$ python -q
>>> import numpy as np
>>> np.set_printoptions(precision=3, suppress=True, linewidth=200)
>>> mat = np.loadtxt("data.csv", delimiter=",")
>>> print(mat)
[[1.    0.7   0.49  0.343 0.24  0.168 0.118 0.082 0.058 0.04  0.028]
 [0.7   1.    0.7   0.49  0.343 0.24  0.168 0.118 0.082 0.058 0.04 ]
 [0.49  0.7   1.    0.7   0.49  0.343 0.24  0.168 0.118 0.082 0.058]
 [0.343 0.49  0.7   1.    0.7   0.49  0.343 0.24  0.168 0.118 0.082]
 [0.24  0.343 0.49  0.7   1.    0.7   0.49  0.343 0.24  0.168 0.118]
 [0.168 0.24  0.343 0.49  0.7   1.    0.7   0.49  0.343 0.24  0.168]
 [0.118 0.168 0.24  0.343 0.49  0.7   1.    0.7   0.49  0.343 0.24 ]
 [0.082 0.118 0.168 0.24  0.343 0.49  0.7   1.    0.7   0.49  0.343]
 [0.058 0.082 0.118 0.168 0.24  0.343 0.49  0.7   1.    0.7   0.49 ]
 [0.04  0.058 0.082 0.118 0.168 0.24  0.343 0.49  0.7   1.    0.7  ]
 [0.028 0.04  0.058 0.082 0.118 0.168 0.24  0.343 0.49  0.7   1.   ]]
>>> # symmetric, so the eigenvalues are real
>>> ev, evecs = np.linalg.eigh(mat)
>>> np.round(evecs.T @ mat @ evecs, 3) + 0
array([[0.18 , 0.   , 0.   , 0.   , 0.   , 0.   , 0.   , 0.   , 0.   , 0.   , 0.   ],
       [0.   , 0.19 , 0.   , 0.   , 0.   , 0.   , 0.   , 0.   , 0.   , 0.   , 0.   ],
       [0.   , 0.   , 0.211, 0.   , 0.   , 0.   , 0.   , 0.   , 0.   , 0.   , 0.   ],
       [0.   , 0.   , 0.   , 0.243, 0.   , 0.   , 0.   , 0.   , 0.   , 0.   , 0.   ],
       [0.   , 0.   , 0.   , 0.   , 0.295, 0.   , 0.   , 0.   , 0.   , 0.   , 0.   ],
       [0.   , 0.   , 0.   , 0.   , 0.   , 0.381, 0.   , 0.   , 0.   , 0.   , 0.   ],
       [0.   , 0.   , 0.   , 0.   , 0.   , 0.   , 0.527, 0.   , 0.   , 0.   , 0.   ],
       [0.   , 0.   , 0.   , 0.   , 0.   , 0.   , 0.   , 0.796, 0.   , 0.   , 0.   ],
       [0.   , 0.   , 0.   , 0.   , 0.   , 0.   , 0.   , 0.   , 1.334, 0.   , 0.   ],
       [0.   , 0.   , 0.   , 0.   , 0.   , 0.   , 0.   , 0.   , 0.   , 2.456, 0.   ],
       [0.   , 0.   , 0.   , 0.   , 0.   , 0.   , 0.   , 0.   , 0.   , 0.   , 4.387]])
>>> np.unique(ev.round(6) + 0, return_counts=True)[1]
array([1, 1, 1, 1, 1, 1, 1, 1, 1, 1, 1])
>>> np.abs(evecs[:, -1])
array([0.204, 0.257, 0.301, 0.334, 0.354, 0.361, 0.354, 0.334, 0.301, 0.257, 0.204])
>>> np.round(evecs.T @ evecs, 3) + 0
array([[1., 0., 0., 0., 0., 0., 0., 0., 0., 0., 0.],
       [0., 1., 0., 0., 0., 0., 0., 0., 0., 0., 0.],
       [0., 0., 1., 0., 0., 0., 0., 0., 0., 0., 0.],
       [0., 0., 0., 1., 0., 0., 0., 0., 0., 0., 0.],
       [0., 0., 0., 0., 1., 0., 0., 0., 0., 0., 0.],
       [0., 0., 0., 0., 0., 1., 0., 0., 0., 0., 0.],
       [0., 0., 0., 0., 0., 0., 1., 0., 0., 0., 0.],
       [0., 0., 0., 0., 0., 0., 0., 1., 0., 0., 0.],
       [0., 0., 0., 0., 0., 0., 0., 0., 1., 0., 0.],
       [0., 0., 0., 0., 0., 0., 0., 0., 0., 1., 0.],
       [0., 0., 0., 0., 0., 0., 0., 0., 0., 0., 1.]])
>>> (ev > 1e-8).sum(), (ev < -1e-8).sum()
(np.int64(11), np.int64(0))
>>> print(evecs @ np.diag(ev) @ evecs.T)
[[1.    0.7   0.49  0.343 0.24  0.168 0.118 0.082 0.058 0.04  0.028]
 [0.7   1.    0.7   0.49  0.343 0.24  0.168 0.118 0.082 0.058 0.04 ]
 [0.49  0.7   1.    0.7   0.49  0.343 0.24  0.168 0.118 0.082 0.058]
 [0.343 0.49  0.7   1.    0.7   0.49  0.343 0.24  0.168 0.118 0.082]
 [0.24  0.343 0.49  0.7   1.    0.7   0.49  0.343 0.24  0.168 0.118]
 [0.168 0.24  0.343 0.49  0.7   1.    0.7   0.49  0.343 0.24  0.168]
 [0.118 0.168 0.24  0.343 0.49  0.7   1.    0.7   0.49  0.343 0.24 ]
 [0.082 0.118 0.168 0.24  0.343 0.49  0.7   1.    0.7   0.49  0.343]
 [0.058 0.082 0.118 0.168 0.24  0.343 0.49  0.7   1.    0.7   0.49 ]
 [0.04  0.058 0.082 0.118 0.168 0.24  0.343 0.49  0.7   1.    0.7  ]
 [0.028 0.04  0.058 0.082 0.118 0.168 0.24  0.343 0.49  0.7   1.   ]]
>>> np.linalg.eigvalsh(mat + 5 * np.eye(11))
array([5.18 , 5.19 , 5.211, 5.243, 5.295, 5.381, 5.527, 5.796, 6.334, 7.456, 9.387])
>>> ev.sum(), np.trace(mat)
(np.float64(11.0), np.float64(11.0))
